$ ipython --no-banner

In [1]: import numpy as np

In [2]: from numpy import linalg as LA

In [3]: np.set_printoptions(precision=4, suppress=True, linewidth=200)

In [4]: F = np.loadtxt("dump.csv", delimiter=",")

In [5]: F
Out[5]: 
array([[ 0.0667,  0.1111, -0.0667,  0.1556, -0.0667,  0.1111,  0.0667],
       [ 0.1111,  0.1852, -0.1111,  0.2593, -0.1111,  0.1852,  0.1111],
       [-0.0667, -0.1111,  0.0667, -0.1556,  0.0667, -0.1111, -0.0667],
       [ 0.1556,  0.2593, -0.1556,  0.363 , -0.1556,  0.2593,  0.1556],
       [-0.0667, -0.1111,  0.0667, -0.1556,  0.0667, -0.1111, -0.0667],
       [ 0.1111,  0.1852, -0.1111,  0.2593, -0.1111,  0.1852,  0.1111],
       [ 0.0667,  0.1111, -0.0667,  0.1556, -0.0667,  0.1111,  0.0667]])

In [6]: # projection: eigenvalues are 0 or 1

In [7]: F @ LA.pinv(F) @ F
Out[7]: 
array([[ 0.0667,  0.1111, -0.0667,  0.1556, -0.0667,  0.1111,  0.0667],
       [ 0.1111,  0.1852, -0.1111,  0.2593, -0.1111,  0.1852,  0.1111],
       [-0.0667, -0.1111,  0.0667, -0.1556,  0.0667, -0.1111, -0.0667],
       [ 0.1556,  0.2593, -0.1556,  0.363 , -0.1556,  0.2593,  0.1556],
       [-0.0667, -0.1111,  0.0667, -0.1556,  0.0667, -0.1111, -0.0667],
       [ 0.1111,  0.1852, -0.1111,  0.2593, -0.1111,  0.1852,  0.1111],
       [ 0.0667,  0.1111, -0.0667,  0.1556, -0.0667,  0.1111,  0.0667]])

In [8]: np.abs(np.diag(LA.qr(F)[1])) > 1e-9
Out[8]: array([ True, False, False, False, False, False, False])

In [9]: print(LA.lstsq(F[:-1].T, F[-1])[2])
1

In [10]: np.allclose(F[:-1].T @ LA.lstsq(F[:-1].T, F[-1])[0], F[-1])
Out[10]: True

In [11]: round(LA.norm(F, 2) / LA.norm(F), 4)
Out[11]: np.float64(1.0)

In [12]: [round(float(x), 4) for x in LA.svd(F, compute_uv=False)[:3]]
Out[12]: [1.0, 0.0, 0.0]

In [13]: W1 = np.array([[1, 2, -1],
    ...:     [2, -3, 2],
    ...:     [2, -3, -2],
    ...:     [-2, 3, 0],
    ...:     [-1, -2, 3],
    ...:     [-1, 3, 1],
    ...:     [-2, -2, 0]])

In [14]: coef = np.array([3, 3, 8])

In [15]: H = np.maximum(F @ W1 + coef, 0)

In [16]: (H > 0).mean(axis=0)
Out[16]: array([1., 1., 1.])

In [17]: print(LA.matrix_rank(H))
2

In [18]: cent = np.array([[0, -3], [3, 3], [-1, 2]])

In [19]: (H @ cent).round(6).argmax(axis=1)
Out[19]: array([1, 1, 1, 1, 1, 1, 1])

In [20]: W1 @ cent
Out[20]: 
array([[  7,   1],
       [-11, -11],
       [ -7, -19],
       [  9,  15],
       [ -9,   3],
       [  8,  14],
       [ -6,   0]])
